% python3 -q
>>> import numpy as np
>>> np.set_printoptions(suppress=True, linewidth=120)
>>> u = np.array([2, 2, 0, -1]) + 0.5
>>> X = np.outer(u, u) / (u @ u)
>>> X.round(2)
array([[ 0.48,  0.48,  0.1 , -0.1 ],
       [ 0.48,  0.48,  0.1 , -0.1 ],
       [ 0.1 ,  0.1 ,  0.02, -0.02],
       [-0.1 , -0.1 , -0.02,  0.02]])
>>> # rows 0 and 1 are equal
>>> Uu, sigma, Vh = np.linalg.svd(X)
>>> np.argmax(sigma[:-1] / (sigma[1:] + 1e-6)) + 1
np.int64(1)
>>> Y = Uu[:, :1] @ np.diag(sigma[:1]) @ Vh[:1]
>>> round(float(np.linalg.norm(X - Y) / np.linalg.norm(X)), 2)
0.0
>>> np.round(np.abs(X - Y).max(), 2)
np.float64(0.0)
>>> u = np.array([1, 0])
>>> np.round(np.polyval(u, X[1]), 2)
array([ 0.48,  0.48,  0.1 , -0.1 ])
>>> Uu, sigma, Vh = np.linalg.svd(X)
>>> evecs = Vh[:(sigma > 1e-8).sum()]
>>> rng = np.random.default_rng(10640)
>>> x0 = X[1] + 2 * X[2] + rng.integers(2) * np.eye(4)[2]
>>> x0.round(2)
array([ 0.67,  0.67,  0.13, -0.13])
>>> np.allclose(evecs.T @ evecs @ x0, x0)
True
>>> round(float(np.linalg.norm(x0 - evecs.T @ evecs @ x0)), 2)
0.0
>>> np.round(evecs.T @ evecs, 2)
array([[ 0.48,  0.48,  0.1 , -0.1 ],
       [ 0.48,  0.48,  0.1 , -0.1 ],
       [ 0.1 ,  0.1 ,  0.02, -0.02],
       [-0.1 , -0.1 , -0.02,  0.02]])
>>> np.round(np.diag(evecs.T @ evecs), 2)
array([0.48, 0.48, 0.02, 0.02])
>>> np.linalg.matrix_rank(np.vstack([X, x0]))
np.int64(1)
>>> [round(float(x), 2) for x in np.linalg.svd(X, compute_uv=False)[:3]]
[1.0, 0.0, 0.0]
>>> np.argsort(-np.linalg.norm(X, axis=0).round(6), kind="stable")[:3]
array([0, 1, 2])
>>> np.linalg.cond(X) > 100
np.True_
>>> F = np.load("dump.npy")
>>> F.round(2)
array([[ 0.71,  0.71,  0.  ],
       [-0.71,  0.71,  0.  ],
       [ 0.  ,  0.  ,  1.  ]])
>>> ang = np.radians(72)
>>> R = np.eye(3)
>>> R[2, 2] = R[0, 0] = np.cos(ang)
>>> R[2, 0], R[0, 2] = -np.sin(ang), np.sin(ang)
>>> R.round(2)
array([[ 0.31,  0.  ,  0.95],
       [ 0.  ,  1.  ,  0.  ],
       [-0.95,  0.  ,  0.31]])
>>> Y = F @ R.T
>>> np.round(np.abs(Y - F).max(axis=0), 2)
array([0.95, 0.  , 0.69])
>>> np.round(np.linalg.svd(F, compute_uv=False), 2), np.round(np.linalg.svd(Y, compute_uv=False), 2)
(array([1., 1., 1.]), array([1., 1., 1.]))
>>> feats = np.array([[0.6, -1.6, 1.9, -0.8],
...     [-0.2, -1.5, -0.4, -1.4],
...     [-0.3, -0.5, 0.5, 0.9],
...     [0.4, -0.4, -0.1, -0.5],
...     [-0.8, 0.1, -0.4, 0.1],
...     [-0.8, -1.0, 1.0, -0.7],
...     [0.2, -0.2, -0.7, 0.1],
...     [1.2, -0.2, 0.0, -1.2],
...     [1.3, 1.1, 0.0, -0.2],
...     [1.0, -1.5, -0.7, -0.1]])
>>> feats[5] *= 5
>>> feats
array([[ 0.6, -1.6,  1.9, -0.8],
       [-0.2, -1.5, -0.4, -1.4],
       [-0.3, -0.5,  0.5,  0.9],
       [ 0.4, -0.4, -0.1, -0.5],
       [-0.8,  0.1, -0.4,  0.1],
       [-4. , -5. ,  5. , -3.5],
       [ 0.2, -0.2, -0.7,  0.1],
       [ 1.2, -0.2,  0. , -1.2],
       [ 1.3,  1.1,  0. , -0.2],
       [ 1. , -1.5, -0.7, -0.1]])
>>> Y = np.c_[feats[:, :2] @ np.array([[1, 0], [2, 3]]), np.array([4, 9, 8, 1, 7, 5, 6, 8, 6, 8])]
>>> Y.round(2)
array([[ -2.6,  -4.8,   4. ],
       [ -3.2,  -4.5,   9. ],
       [ -1.3,  -1.5,   8. ],
       [ -0.4,  -1.2,   1. ],
       [ -0.6,   0.3,   7. ],
       [-14. , -15. ,   5. ],
       [ -0.2,  -0.6,   6. ],
       [  0.8,  -0.6,   8. ],
       [  3.5,   3.3,   6. ],
       [ -2. ,  -4.5,   8. ]])
>>> np.round(np.linalg.lstsq(feats, Y[:, 0])[0], 2) + 0
array([1., 2., 0., 0.])
>>> np.linalg.matrix_rank(np.c_[feats, Y])
np.int64(5)
>>> np.round(np.linalg.norm(np.linalg.qr(feats)[0].T @ Y, axis=0) ** 2 / ((Y ** 2).sum(axis=0) + 1e-12), 2)
array([1.  , 1.  , 0.47])
>>> W0 = np.loadtxt("block14.csv", delimiter=",")
>>> W0
array([[-2., -2.],
       [ 0.,  0.]])
>>> Uu, sigma, Vh = np.linalg.svd(W0, full_matrices=False)
>>> round(float(np.sqrt((sigma ** 2).sum())), 2), np.round(np.linalg.norm(W0), 2)
(2.83, np.float64(2.83))
>>> np.round(np.abs(Vh[0]), 2)
array([0.71, 0.71])
>>> np.cumsum(sigma ** 2) / np.sum(sigma ** 2)
array([1., 1.])
>>> sigma / sigma[0]
array([1., 0.])
>>> np.allclose(Uu * sigma @ Vh, W0)
True
>>> np.round(Uu.T @ Uu, 2)
array([[1., 0.],
       [0., 1.]])
>>> (sigma > 1e-8).sum()
np.int64(1)
>>> np.linalg.matrix_rank(W0, rtol=0.1)
np.int64(1)
>>> Uu, sigma, Vh = np.linalg.svd(W0)
>>> np.argmax(sigma[:-1] / (sigma[1:] + 1e-6)) + 1
np.int64(1)
>>> Y = Uu[:, :1] @ np.diag(sigma[:1]) @ Vh[:1]
>>> np.linalg.matrix_rank(Y)
np.int64(1)
>>> round(float(np.abs(W0 - Y).max()), 2)
0.0
>>> round(np.linalg.norm(W0 - Y) / np.linalg.norm(W0), 2)
np.float64(0.0)
>>> Y.round(2)
array([[-2., -2.],
       [ 0.,  0.]])
>>> x0 = np.array([9, 4])
>>> a = np.maximum(W0 @ x0, 0)
>>> np.flatnonzero(a > 1e-9)
array([], dtype=int64)
>>> J = rng.normal(size=(26, 4))
>>> J = 5 * J / np.linalg.norm(J, axis=1, keepdims=True)
>>> J.round(2) + 0
array([[ 2.32, -1.95,  2.72,  2.9 ],
       [ 2.08,  0.3 , -1.84,  4.15],
       [ 0.78, -1.57, -4.68, -0.23],
       [ 0.85, -4.78, -0.28,  1.15],
       [-2.  ,  1.9 ,  1.5 ,  3.89],
       [ 3.65,  0.4 ,  1.88, -2.82],
       [ 2.47,  2.21,  1.62, -3.38],
       [-1.35, -3.83,  0.29,  2.9 ],
       [ 0.51, -1.79,  3.76, -2.72],
       [ 4.42,  1.9 , -0.38,  1.3 ],
       [-1.14,  1.5 ,  0.34, -4.62],
       [-0.35,  1.23,  3.77, -3.03],
       [ 0.38,  3.29,  2.75,  2.54],
       [ 3.59, -0.27, -3.43,  0.57],
       [-4.03, -0.75, -1.11, -2.63],
       [ 1.3 ,  1.66, -2.4 , -3.84],
       [-0.79, -1.39,  4.74, -0.1 ],
       [ 3.72,  2.87,  1.09, -1.31],
       [ 1.21, -2.13, -2.11,  3.81],
       [ 0.49, -0.06, -4.91, -0.77],
       [-3.09, -2.19, -3.24,  0.41],
       [ 0.17, -2.26, -4.42, -0.56],
       [ 3.76, -2.79, -1.77,  0.  ],
       [ 0.15,  2.62, -3.86,  1.78],
       [ 0.5 , -2.02, -2.8 , -3.58],
       [-0.6 , -0.95, -0.96,  4.78]])
>>> proj = J @ np.linalg.solve(J.T @ J, J.T)
>>> np.round(np.linalg.eigvalsh(proj), 2) + 0
array([0., 0., 0., 0., 0., 0., 0., 0., 0., 0., 0., 0., 0., 0., 0., 0., 0., 0., 0., 0., 0., 0., 1., 1., 1., 1.])
>>> np.linalg.matrix_rank(np.eye(26) - proj)
np.int64(22)
>>> Xc = (J - J.mean(axis=0)) / J.std(axis=0)
>>> np.argwhere(np.abs(Xc) > 2)
array([[ 3,  1],
       [14,  0]])
>>> b = np.linalg.lstsq(np.delete(Xc, 2, axis=1), Xc[:, 2])[0]
>>> b.round(2)
array([-0.03,  0.18, -0.05])
>>> np.abs(b).argmax()
np.int64(1)
>>> round(float(1 - np.var(Xc[:, 2] - np.delete(Xc, 2, axis=1) @ b)), 2)
0.04
>>> C2 = np.cov(J, rowvar=False)
>>> C2.round(2)
array([[ 4.61,  0.86,  0.05, -0.07],
       [ 0.86,  4.74,  1.14, -1.  ],
       [ 0.05,  1.14,  7.92, -0.63],
       [-0.07, -1.  , -0.63,  7.76]])
>>> np.argwhere(np.triu(np.abs(np.corrcoef(J.T)) > 0.8, 1))
array([], shape=(0, 2), dtype=int64)
>>> np.round(np.linalg.eigvalsh(C2)[::-1], 2)
array([9.04, 7.21, 5.19, 3.59])
>>> np.round(J.std(axis=0), 2)
array([2.11, 2.14, 2.76, 2.73])
>>> np.argsort(-J.std(axis=0).round(6), kind="stable")
array([2, 3, 1, 0])
>>> evals, evecs = np.linalg.eig(C2)
>>> np.round(C2 @ evecs[:, 0] - evals[0] * evecs[:, 0], 2) + 0
array([0., 0., 0., 0.])
>>> np.round(np.sort(np.linalg.eigvals(C2.T)), 2)
array([3.59, 5.19, 7.21, 9.04])
>>> evals.round(2)
array([3.59, 5.19, 9.04, 7.21])
>>> A = np.load("mat.npy")
>>> A
array([[ 12. ,   1.5,   0.6,  -0.6,   0.1],
       [-24. ,   0.2,   0.5,  -0.9,   0.2],
       [ -8. ,   0.1,   0.3,   0.7,  -2.4]])
>>> np.argsort(-np.linalg.norm(A, axis=0).round(6), kind="stable")[:3]
array([0, 4, 1])
>>> np.linalg.cond(A) > 100
np.False_
>>> Y = A / np.sqrt((A ** 2).mean(axis=1, keepdims=True))
>>> np.round(np.linalg.norm(Y, axis=1), 2)
array([2.24, 2.24, 2.24])
>>> Y[2].round(2)
array([-2.13,  0.03,  0.08,  0.19, -0.64])
>>> Y = np.array([[2]])
>>> Z = np.array([[8, 5, 5], [0, 1, 6], [4, 3, 8]])
>>> mat = np.block([[Y, np.zeros((1, 3))], [np.zeros((3, 1)), Z]])
>>> mat
array([[2., 0., 0., 0.],
       [0., 8., 5., 5.],
       [0., 0., 1., 6.],
       [0., 4., 3., 8.]])
>>> np.round(np.linalg.matrix_power(mat, 3), 2)
array([[   8.,    0.,    0.,    0.],
       [   0., 1112.,  810., 1660.],
       [   0.,  408.,  301.,  666.],
       [   0.,  920.,  673., 1418.]])
>>> round(float(np.linalg.det(mat)), 2)
40.0
>>> np.allclose(mat, mat.T)
False
>>> np.round(np.abs(np.linalg.eigvals(mat)).max(), 2)
np.float64(14.13)
>>> np.allclose(mat @ mat.T, mat.T @ mat)
False
>>> arr = np.load("run12.npy")
>>> arr
array([[-21. ,  -0.1,  -0.4,  -0.9],
       [  5. ,   0. ,   1.4,   1.5],
       [  0. ,   0.9,   0.6,  -0.7]])
>>> # row 0 dominates
>>> np.linalg.matrix_rank(arr, rtol=0.1)
np.int64(1)
>>> Y = np.array([[0, -2], [-3, -3]])
>>> Z = np.kron(Y, arr)
>>> np.linalg.matrix_rank(Z)
np.int64(6)
>>> Z.shape
(6, 8)
